>>> import numpy as np
>>> np.set_printoptions(suppress=True, linewidth=120)
>>> mat = np.loadtxt("w.csv", delimiter=",")
>>> mat
array([[-0.7   , -1.1   ,  2.1   , -0.2   , -3.7031, -0.1   ,  0.4   , -1.1   , -0.9   ,  0.6   ,  0.3   ],
       [ 0.7   , -1.6   ,  1.    ,  0.    ,  3.4817, -1.1   ,  0.9   , -0.5   ,  0.1   ,  0.1   , -1.6   ],
       [ 0.5   , -1.1   ,  1.7   , -1.2   ,  2.5742, -0.8   , -0.5   ,  0.5   , -0.8   ,  0.5   ,  1.    ],
       [-0.2   , -0.3   ,  0.5   , -0.3   , -1.0406,  0.3   , -0.7   , -0.6   , -1.    , -0.6   ,  1.8   ],
       [ 0.1   , -0.6   , -1.5   , -0.7   ,  0.4544,  1.5   , -0.7   ,  0.4   ,  0.1   ,  0.3   ,  1.    ],
       [ 0.    ,  0.9   ,  0.4   , -0.8   , -0.0645,  0.    ,  0.4   ,  0.6   , -0.2   ,  0.1   , -1.8   ],
       [ 0.6   , -0.3   ,  0.2   , -0.6   ,  2.8446,  0.4   ,  0.1   ,  0.2   ,  0.3   ,  0.5   , -1.4   ],
       [ 0.6   ,  0.4   , -0.1   , -1.3   ,  3.0681, -0.4   , -0.4   ,  1.    , -1.    ,  0.4   ,  0.3   ],
       [-0.3   , -0.9   , -1.3   ,  1.    , -1.5316,  1.7   , -0.2   ,  0.1   , -2.7   ,  2.8   , -0.9   ],
       [ 1.7   ,  1.    ,  0.3   ,  0.3   ,  8.5887, -0.3   ,  2.3   ,  0.7   , -0.7   , -1.7   ,  0.6   ],
       [-0.5   , -0.4   ,  0.6   ,  0.5   , -2.35  , -0.6   , -1.6   , -0.3   ,  0.    ,  0.1   , -1.4   ],
       [ 0.5   , -0.6   , -0.4   ,  0.3   ,  2.6653,  1.1   , -0.5   ,  1.1   , -1.9   ,  1.1   ,  0.1   ],
       [ 0.4   , -2.5   ,  0.1   ,  0.6   ,  2.0722, -1.2   , -2.4   ,  0.2   ,  1.9   ,  0.    ,  0.6   ],
       [ 0.1   , -0.1   ,  1.2   ,  0.3   ,  0.5012, -1.4   , -0.7   , -0.9   ,  0.1   , -1.    , -0.6   ],
       [ 0.5   ,  0.8   ,  0.4   ,  0.5   ,  2.4176,  0.6   , -1.    , -0.3   ,  0.5   , -1.5   , -0.2   ],
       [ 0.1   ,  1.2   ,  0.9   ,  0.    ,  0.5038,  0.3   ,  0.1   , -0.6   , -1.5   , -1.4   , -0.5   ],
       [ 2.6   , -0.4   ,  0.3   ,  2.3   , 12.9676,  1.    , -0.4   ,  1.1   , -2.    ,  0.7   ,  0.6   ],
       [ 0.8   ,  0.3   ,  0.4   , -0.4   ,  4.0465,  0.9   , -1.4   , -0.3   , -1.6   ,  0.3   , -1.8   ],
       [-0.6   , -0.7   , -0.7   , -0.1   , -2.7509,  1.    ,  0.9   ,  0.1   ,  1.3   , -0.5   ,  0.1   ],
       [ 0.4   , -0.4   , -1.3   ,  0.2   ,  2.0409,  0.4   , -0.3   , -0.3   , -1.3   ,  1.2   , -0.2   ],
       [ 0.9   , -0.4   ,  1.2   , -1.1   ,  4.4899,  0.9   , -1.7   ,  0.8   , -0.1   ,  1.    ,  1.    ],
       [ 0.9   ,  1.    , -0.4   ,  2.    ,  4.5909,  1.4   ,  0.9   ,  0.3   , -0.2   ,  0.2   ,  0.    ],
       [ 0.4   , -0.5   ,  0.5   ,  0.2   ,  1.9651, -2.2   ,  0.3   , -0.2   ,  0.1   , -0.3   , -0.6   ],
       [-0.1   ,  0.2   , -0.8   , -0.2   , -0.5222,  0.9   , -2.    ,  0.    , -0.4   , -1.3   ,  1.    ],
       [-0.2   ,  0.6   ,  0.1   , -1.1   , -1.0694,  1.5   , -1.    , -0.7   , -0.1   ,  0.5   ,  1.1   ]])
>>> Z = mat[[9, 24]].astype(float)
>>> for _ in range(7):
...     idx = np.linalg.norm(mat[:, None] - Z, axis=-1).argmin(axis=1)
...     Z = np.array([mat[idx == j].mean(axis=0) for j in range(2)])
... 
>>> idx
array([1, 1, 1, 1, 1, 1, 1, 1, 1, 0, 1, 1, 1, 1, 1, 1, 0, 1, 1, 1, 1, 0, 1, 1, 1])
>>> np.abs(Z[1] - Z[0]).argmax()
np.int64(4)
>>> np.bincount(idx)
array([ 3, 22])
>>> J = 4 * np.eye(6) + np.ones((6, 6))
>>> J
array([[5., 1., 1., 1., 1., 1.],
       [1., 5., 1., 1., 1., 1.],
       [1., 1., 5., 1., 1., 1.],
       [1., 1., 1., 5., 1., 1.],
       [1., 1., 1., 1., 5., 1.],
       [1., 1., 1., 1., 1., 5.]])
>>> Lm = np.linalg.cholesky(J)
>>> J / np.sqrt(np.outer(np.diag(J), np.diag(J)))
array([[1. , 0.2, 0.2, 0.2, 0.2, 0.2],
       [0.2, 1. , 0.2, 0.2, 0.2, 0.2],
       [0.2, 0.2, 1. , 0.2, 0.2, 0.2],
       [0.2, 0.2, 0.2, 1. , 0.2, 0.2],
       [0.2, 0.2, 0.2, 0.2, 1. , 0.2],
       [0.2, 0.2, 0.2, 0.2, 0.2, 1. ]])
>>> np.round(np.diag(Lm) ** 2, 4)
array([5.    , 4.8   , 4.6667, 4.5714, 4.5   , 4.4444])
>>> Lm.round(4)
array([[2.2361, 0.    , 0.    , 0.    , 0.    , 0.    ],
       [0.4472, 2.1909, 0.    , 0.    , 0.    , 0.    ],
       [0.4472, 0.3651, 2.1602, 0.    , 0.    , 0.    ],
       [0.4472, 0.3651, 0.3086, 2.1381, 0.    , 0.    ],
       [0.4472, 0.3651, 0.3086, 0.2673, 2.1213, 0.    ],
       [0.4472, 0.3651, 0.3086, 0.2673, 0.2357, 2.1082]])
>>> rng = np.random.default_rng(75)
>>> idx = rng.permutation(6)
>>> A2 = J[:, idx] * rng.choice([-1, 1], 6)
>>> A2
array([[ 1., -1.,  1.,  5.,  1., -1.],
       [ 5., -1.,  1.,  1.,  1., -1.],
       [ 1., -5.,  1.,  1.,  1., -1.],
       [ 1., -1.,  5.,  1.,  1., -1.],
       [ 1., -1.,  1.,  1.,  5., -1.],
       [ 1., -1.,  1.,  1.,  1., -5.]])
>>> Uu, _, vt = np.linalg.svd(J.T @ A2)
>>> np.round(np.linalg.lstsq(J, A2)[0], 4) + 0
array([[ 0.,  0.,  0.,  1.,  0.,  0.],
       [ 1.,  0.,  0.,  0.,  0.,  0.],
       [ 0., -1.,  0.,  0.,  0.,  0.],
       [ 0.,  0.,  1.,  0.,  0.,  0.],
       [ 0.,  0.,  0.,  0.,  1.,  0.],
       [ 0.,  0.,  0.,  0.,  0., -1.]])
>>> np.round(Uu @ vt, 4) + 0
array([[ 0.,  0.,  0.,  1.,  0.,  0.],
       [ 1.,  0.,  0.,  0.,  0.,  0.],
       [ 0., -1.,  0.,  0.,  0.,  0.],
       [ 0.,  0.,  1.,  0.,  0.,  0.],
       [ 0.,  0.,  0.,  0.,  1.,  0.],
       [ 0.,  0.,  0.,  0.,  0., -1.]])
>>> A2 = J + rng.integers(-2, 3, (6, 1)) @ rng.integers(-2, 3, (1, 6))
>>> A2
array([[ 7., -1., -1.,  2.,  1., -1.],
       [ 3.,  3., -1.,  2.,  1., -1.],
       [ 5., -3.,  1.,  3.,  1., -3.],
       [ 3., -1., -1.,  6.,  1., -1.],
       [ 5., -3., -3.,  3.,  5., -3.],
       [ 3., -1., -1.,  2.,  1.,  3.]])
>>> np.linalg.matrix_rank(A2 - J, tol=1e-8)
np.int64(1)
>>> np.round(np.linalg.svd(A2 - J, compute_uv=False), 4) + 0
array([14.2829,  0.    ,  0.    ,  0.    ,  0.    ,  0.    ])
>>> X = np.load("test0.npy")
>>> X
array([[3., 1., 1., 1., 1., 1., 1., 1.],
       [1., 3., 1., 1., 1., 1., 1., 1.],
       [1., 1., 3., 1., 1., 1., 1., 1.],
       [1., 1., 1., 3., 1., 1., 1., 1.],
       [1., 1., 1., 1., 3., 1., 1., 1.],
       [1., 1., 1., 1., 1., 3., 1., 1.],
       [1., 1., 1., 1., 1., 1., 3., 1.],
       [1., 1., 1., 1., 1., 1., 1., 3.]])
>>> A2 = X[0, 0] * X[1:] - np.outer(X[1:, 0], X[0])
>>> A2
array([[0., 8., 2., 2., 2., 2., 2., 2.],
       [0., 2., 8., 2., 2., 2., 2., 2.],
       [0., 2., 2., 8., 2., 2., 2., 2.],
       [0., 2., 2., 2., 8., 2., 2., 2.],
       [0., 2., 2., 2., 2., 8., 2., 2.],
       [0., 2., 2., 2., 2., 2., 8., 2.],
       [0., 2., 2., 2., 2., 2., 2., 8.]])
>>> np.round(X[:, 0] / X[0, 0], 4)
array([1.    , 0.3333, 0.3333, 0.3333, 0.3333, 0.3333, 0.3333, 0.3333])
>>> np.linalg.matrix_rank(A2), np.linalg.matrix_rank(X)
(np.int64(7), np.int64(8))
>>> t3 = np.stack([X, -3 * X, X[::-1]])
>>> np.linalg.matrix_rank(t3)
array([8, 8, 8])
>>> (t3 @ X.T).shape
(3, 8, 8)
>>> np.round(np.linalg.norm(t3, axis=(1, 2)), 4)
array([11.3137, 33.9411, 11.3137])
>>> t3.sum(axis=0)
array([[-5., -1., -1., -1., -1., -1., -1.,  1.],
       [-1., -5., -1., -1., -1., -1.,  1., -1.],
       [-1., -1., -5., -1., -1.,  1., -1., -1.],
       [-1., -1., -1., -5.,  1., -1., -1., -1.],
       [-1., -1., -1.,  1., -5., -1., -1., -1.],
       [-1., -1.,  1., -1., -1., -5., -1., -1.],
       [-1.,  1., -1., -1., -1., -1., -5., -1.],
       [ 1., -1., -1., -1., -1., -1., -1., -5.]])
>>> t3.shape
(3, 8, 8)
>>> np.linalg.matrix_rank(t3.reshape(3, -1))
np.int64(2)
>>> np.einsum("bij,cij->bc", t3, t3)
array([[ 128., -384.,   96.],
       [-384., 1152., -288.],
       [  96., -288.,  128.]])
>>> A2 = np.linalg.inv(X)
>>> (np.abs(A2) > 1e-9).astype(int)
array([[1, 1, 1, 1, 1, 1, 1, 1],
       [1, 1, 1, 1, 1, 1, 1, 1],
       [1, 1, 1, 1, 1, 1, 1, 1],
       [1, 1, 1, 1, 1, 1, 1, 1],
       [1, 1, 1, 1, 1, 1, 1, 1],
       [1, 1, 1, 1, 1, 1, 1, 1],
       [1, 1, 1, 1, 1, 1, 1, 1],
       [1, 1, 1, 1, 1, 1, 1, 1]])
>>> round(np.linalg.cond(X), 4)
np.float64(5.0)
>>> np.round(np.linalg.slogdet(X)[0], 4)
np.float64(1.0)
>>> A2.round(4)
array([[ 0.45, -0.05, -0.05, -0.05, -0.05, -0.05, -0.05, -0.05],
       [-0.05,  0.45, -0.05, -0.05, -0.05, -0.05, -0.05, -0.05],
       [-0.05, -0.05,  0.45, -0.05, -0.05, -0.05, -0.05, -0.05],
       [-0.05, -0.05, -0.05,  0.45, -0.05, -0.05, -0.05, -0.05],
       [-0.05, -0.05, -0.05, -0.05,  0.45, -0.05, -0.05, -0.05],
       [-0.05, -0.05, -0.05, -0.05, -0.05,  0.45, -0.05, -0.05],
       [-0.05, -0.05, -0.05, -0.05, -0.05, -0.05,  0.45, -0.05],
       [-0.05, -0.05, -0.05, -0.05, -0.05, -0.05, -0.05,  0.45]])
>>> np.round(np.linalg.norm(X, axis=1), 4)
array([4., 4., 4., 4., 4., 4., 4., 4.])
>>> X[2] @ X[7]
np.float64(12.0)
>>> np.round(np.linalg.norm(X, 2), 4)
np.float64(10.0)
>>> round(np.linalg.norm(X, "nuc"), 4)
np.float64(24.0)
>>> A = np.diag(10 * np.array([0, 2, 3, 2, 3, 0, 2, 1, 0, 0])) + np.array([[2, 2, 2, 0, 0, 0, 2, 2, 3, 0],
...     [0, 0, 0, 3, 3, 1, 1, 2, 0, 2],
...     [0, 0, 2, 0, 2, 0, 0, 0, 2, 1],
...     [1, 1, 0, 1, 1, 2, 0, 0, 3, 2],
...     [0, 0, 0, 3, 2, 2, 2, 0, 1, 2],
...     [3, 2, 3, 3, 1, 3, 0, 1, 1, 2],
...     [0, 2, 3, 3, 1, 3, 2, 3, 0, 2],
...     [2, 0, 3, 3, 2, 0, 0, 3, 0, 1],
...     [1, 0, 1, 3, 3, 0, 3, 1, 0, 2],
...     [2, 3, 1, 1, 3, 3, 0, 0, 3, 2]])
>>> A
array([[ 2,  2,  2,  0,  0,  0,  2,  2,  3,  0],
       [ 0, 20,  0,  3,  3,  1,  1,  2,  0,  2],
       [ 0,  0, 32,  0,  2,  0,  0,  0,  2,  1],
       [ 1,  1,  0, 21,  1,  2,  0,  0,  3,  2],
       [ 0,  0,  0,  3, 32,  2,  2,  0,  1,  2],
       [ 3,  2,  3,  3,  1,  3,  0,  1,  1,  2],
       [ 0,  2,  3,  3,  1,  3, 22,  3,  0,  2],
       [ 2,  0,  3,  3,  2,  0,  0, 13,  0,  1],
       [ 1,  0,  1,  3,  3,  0,  3,  1,  0,  2],
       [ 2,  3,  1,  1,  3,  3,  0,  0,  3,  2]])
>>> Uu, sv, vt = np.linalg.svd(A, full_matrices=False)
>>> Uu.shape, sv.shape, vt.shape
((10, 10), (10,), (10, 10))
>>> np.round(Uu.T @ A @ vt.T, 4) + 0
array([[35.4252,  0.    ,  0.    ,  0.    ,  0.    ,  0.    ,  0.    ,  0.    ,  0.    ,  0.    ],
       [ 0.    , 31.5486,  0.    ,  0.    ,  0.    ,  0.    ,  0.    ,  0.    ,  0.    ,  0.    ],
       [ 0.    ,  0.    , 24.5663,  0.    ,  0.    ,  0.    ,  0.    ,  0.    ,  0.    ,  0.    ],
       [ 0.    ,  0.    ,  0.    , 20.5895,  0.    ,  0.    ,  0.    ,  0.    ,  0.    ,  0.    ],
       [ 0.    ,  0.    ,  0.    ,  0.    , 18.8655,  0.    ,  0.    ,  0.    ,  0.    ,  0.    ],
       [ 0.    ,  0.    ,  0.    ,  0.    ,  0.    , 12.8933,  0.    ,  0.    ,  0.    ,  0.    ],
       [ 0.    ,  0.    ,  0.    ,  0.    ,  0.    ,  0.    ,  5.9933,  0.    ,  0.    ,  0.    ],
       [ 0.    ,  0.    ,  0.    ,  0.    ,  0.    ,  0.    ,  0.    ,  3.0341,  0.    ,  0.    ],
       [ 0.    ,  0.    ,  0.    ,  0.    ,  0.    ,  0.    ,  0.    ,  0.    ,  1.7255,  0.    ],
       [ 0.    ,  0.    ,  0.    ,  0.    ,  0.    ,  0.    ,  0.    ,  0.    ,  0.    ,  1.0326]])
>>> round(np.sqrt((sv ** 2).sum()), 4), round(float(np.linalg.norm(A)), 4)
(np.float64(62.0403), 62.0403)
>>> np.round(sv / sv[0], 4)
array([1.    , 0.8906, 0.6935, 0.5812, 0.5325, 0.364 , 0.1692, 0.0856, 0.0487, 0.0291])
>>> np.round(Uu.T @ Uu, 4) + 0
array([[1., 0., 0., 0., 0., 0., 0., 0., 0., 0.],
       [0., 1., 0., 0., 0., 0., 0., 0., 0., 0.],
       [0., 0., 1., 0., 0., 0., 0., 0., 0., 0.],
       [0., 0., 0., 1., 0., 0., 0., 0., 0., 0.],
       [0., 0., 0., 0., 1., 0., 0., 0., 0., 0.],
       [0., 0., 0., 0., 0., 1., 0., 0., 0., 0.],
       [0., 0., 0., 0., 0., 0., 1., 0., 0., 0.],
       [0., 0., 0., 0., 0., 0., 0., 1., 0., 0.],
       [0., 0., 0., 0., 0., 0., 0., 0., 1., 0.],
       [0., 0., 0., 0., 0., 0., 0., 0., 0., 1.]])
>>> (sv > 1e-8).sum()
np.int64(10)
